% python3 -q
>>> import numpy as np
>>> from numpy import linalg as LA
>>> np.set_printoptions(suppress=True, linewidth=160)
>>> def rnd(a):
...     return np.round(a, 3) + 0
... 
>>> K = np.loadtxt("a.csv", delimiter=",")
>>> K
array([[ 2.,  2.,  2.,  2.,  2.,  2.],
       [ 2.,  4.,  4.,  4.,  4.,  4.],
       [ 2.,  4.,  6.,  6.,  6.,  6.],
       [ 2.,  4.,  6.,  8.,  8.,  8.],
       [ 2.,  4.,  6.,  8., 10., 10.],
       [ 2.,  4.,  6.,  8., 10., 12.]])
>>> out = K[0, 0] * K[1:] - np.outer(K[1:, 0], K[0])
>>> out
array([[ 0.,  4.,  4.,  4.,  4.,  4.],
       [ 0.,  4.,  8.,  8.,  8.,  8.],
       [ 0.,  4.,  8., 12., 12., 12.],
       [ 0.,  4.,  8., 12., 16., 16.],
       [ 0.,  4.,  8., 12., 16., 20.]])
>>> np.flatnonzero(~out.round(6).any(axis=1))
array([], dtype=int64)
>>> out = K / LA.norm(K, axis=1, keepdims=True)
>>> C2 = out @ out.T
>>> rnd(C2[1])
array([0.98 , 1.   , 0.988, 0.97 , 0.952, 0.938])
>>> (C2 - 2 * np.eye(6)).round(6).argmax(axis=1)
array([1, 2, 3, 4, 5, 4])
>>> np.argwhere(np.triu(np.abs(C2) > 0.95, 1))
array([[0, 1],
       [0, 2],
       [1, 2],
       [1, 3],
       [1, 4],
       [2, 3],
       [2, 4],
       [2, 5],
       [3, 4],
       [3, 5],
       [4, 5]])
>>> rnd(np.degrees(np.arccos(np.clip(C2[1, 0], -1, 1))))
np.float64(11.49)
>>> rnd(C2)
array([[1.   , 0.98 , 0.956, 0.933, 0.913, 0.899],
       [0.98 , 1.   , 0.988, 0.97 , 0.952, 0.938],
       [0.956, 0.988, 1.   , 0.992, 0.978, 0.966],
       [0.933, 0.97 , 0.992, 1.   , 0.994, 0.985],
       [0.913, 0.952, 0.978, 0.994, 1.   , 0.996],
       [0.899, 0.938, 0.966, 0.985, 0.996, 1.   ]])
>>> rnd(LA.norm(out, axis=1))
array([1., 1., 1., 1., 1., 1.])
>>> t3 = np.stack([K, -3 * K, K[::-1]])
>>> LA.matrix_rank(t3)
array([6, 6, 6])
>>> rnd(LA.norm(t3, axis=(1, 2)))
array([ 34.699, 104.096,  34.699])
>>> (t3 @ K.T).shape
(3, 6, 6)
>>> LA.matrix_rank(t3.reshape(3, -1))
np.int64(2)
>>> t3.shape
(3, 6, 6)
>>> w, evecs = LA.eigh(K)
>>> vec = np.array([2, 1, 2, 1, 0, 2])
>>> rnd(vec @ K @ vec / (vec @ vec)), rnd(w[0]), rnd(w[-1])
(np.float64(20.286), np.float64(0.53), np.float64(34.414))
>>> vec @ K @ vec
np.float64(284.0)
>>> (np.sign(evecs[:, -1].round(6)) == np.sign(evecs[0, -1].round(6))).astype(int)
array([1, 1, 1, 1, 1, 1])
